>>> import numpy as np
>>> np.set_printoptions(precision=3, suppress=True, linewidth=100)
>>> data = np.load("block18.npy")
>>> data
array([[0, 0, 0, 3, 0, 0, 0, 2, 3, 3, 0, 0, 0],
       [0, 0, 0, 0, 0, 0, 0, 0, 1, 0, 3, 0, 0],
       [0, 0, 1, 2, 0, 0, 0, 0, 0, 0, 0, 1, 0],
       [2, 0, 0, 0, 1, 0, 0, 0, 2, 0, 2, 0, 0],
       [0, 0, 0, 0, 0, 0, 0, 0, 0, 1, 0, 2, 0],
       [0, 3, 0, 0, 0, 0, 0, 0, 0, 2, 0, 0, 3],
       [2, 0, 3, 0, 0, 0, 0, 1, 0, 3, 3, 0, 0],
       [0, 0, 0, 0, 0, 1, 0, 0, 0, 0, 2, 0, 0],
       [0, 3, 3, 0, 0, 0, 0, 0, 3, 2, 0, 0, 0],
       [0, 3, 0, 0, 0, 0, 2, 0, 0, 2, 0, 0, 0],
       [0, 0, 3, 3, 0, 3, 0, 0, 0, 0, 0, 0, 3]])
>>> data[4] @ data[9]
np.int64(2)
>>> round(np.linalg.norm(data, "nuc"), 3)
np.float64(40.056)
>>> round(float(np.linalg.norm(data, 1)), 3), round(float(np.linalg.norm(data, np.inf)), 3)
(13.0, 12.0)
>>> round(np.linalg.norm(data[4], 1), 3), np.round(np.linalg.norm(data[4], np.inf), 3)
(np.float64(3.0), np.float64(2.0))
>>> round(float(np.linalg.norm(data) ** 2 / np.linalg.norm(data, 2) ** 2), 3)
2.551
>>> np.linalg.norm(data, axis=1)
array([5.568, 3.162, 2.449, 3.606, 2.236, 4.69 , 5.657, 2.236, 5.568, 4.123, 6.   ])
>>> np.round(np.linalg.norm(data[4] - data[9]), 3)
np.float64(4.243)
>>> np.linalg.norm(data, axis=1).argmax()
np.int64(10)
>>> np.linalg.norm(data, axis=0)
array([2.828, 5.196, 5.292, 4.69 , 1.   , 3.162, 2.   , 2.236, 4.796, 5.568, 5.099, 2.236, 4.243])
>>> np.round(np.linalg.norm(data, 2), 3)
np.float64(9.031)
